$ ipython --no-banner

In [1]: import numpy as np

In [2]: np.set_printoptions(precision=2, suppress=True, linewidth=140)

In [3]: feats = np.load("sample13.npy")

In [4]: feats
Out[4]: 
array([[0.22, 0.11, 0.33, 0.33],
       [0.25, 0.25, 0.25, 0.25],
       [0.  , 0.2 , 0.8 , 0.  ],
       [0.38, 0.  , 0.12, 0.5 ]])

In [5]: # rows sum to 1

In [6]: np.linalg.matrix_power(feats, 100)
Out[6]: 
array([[0.13, 0.16, 0.53, 0.17],
       [0.13, 0.16, 0.53, 0.17],
       [0.13, 0.16, 0.53, 0.17],
       [0.13, 0.16, 0.53, 0.17]])

In [7]: feats.sum(axis=1)
Out[7]: array([1., 1., 1., 1.])

In [8]: feats @ np.ones(4)
Out[8]: array([1., 1., 1., 1.])

In [9]: p = np.eye(4)[3]

In [10]: for _ in range(4):
    ...:     p = p @ feats
    ...:     print(p.round(2))
    ...: 
[0.38 0.   0.12 0.5 ]
[0.27 0.07 0.29 0.38]
[0.22 0.1  0.38 0.29]
[0.18 0.13 0.44 0.25]

In [11]: def softmax(z):
    ...:     e = np.exp(z - z.max(axis=-1, keepdims=True))
    ...:     return e / e.sum(axis=-1, keepdims=True)
    ...: 

In [12]: softmax(10 * feats[3])
Out[12]: array([0.22, 0.01, 0.02, 0.76])

In [13]: softmax(feats[3] + 4)
Out[13]: array([0.28, 0.19, 0.22, 0.31])

In [14]: scores = feats @ feats.T / np.sqrt(4)

In [15]: softmax(scores)
Out[15]: 
array([[0.25, 0.25, 0.25, 0.25],
       [0.25, 0.25, 0.25, 0.25],
       [0.24, 0.24, 0.3 , 0.22],
       [0.25, 0.25, 0.23, 0.27]])

In [16]: softmax(scores).round(6).argmax(axis=1)
Out[16]: array([3, 0, 2, 3])
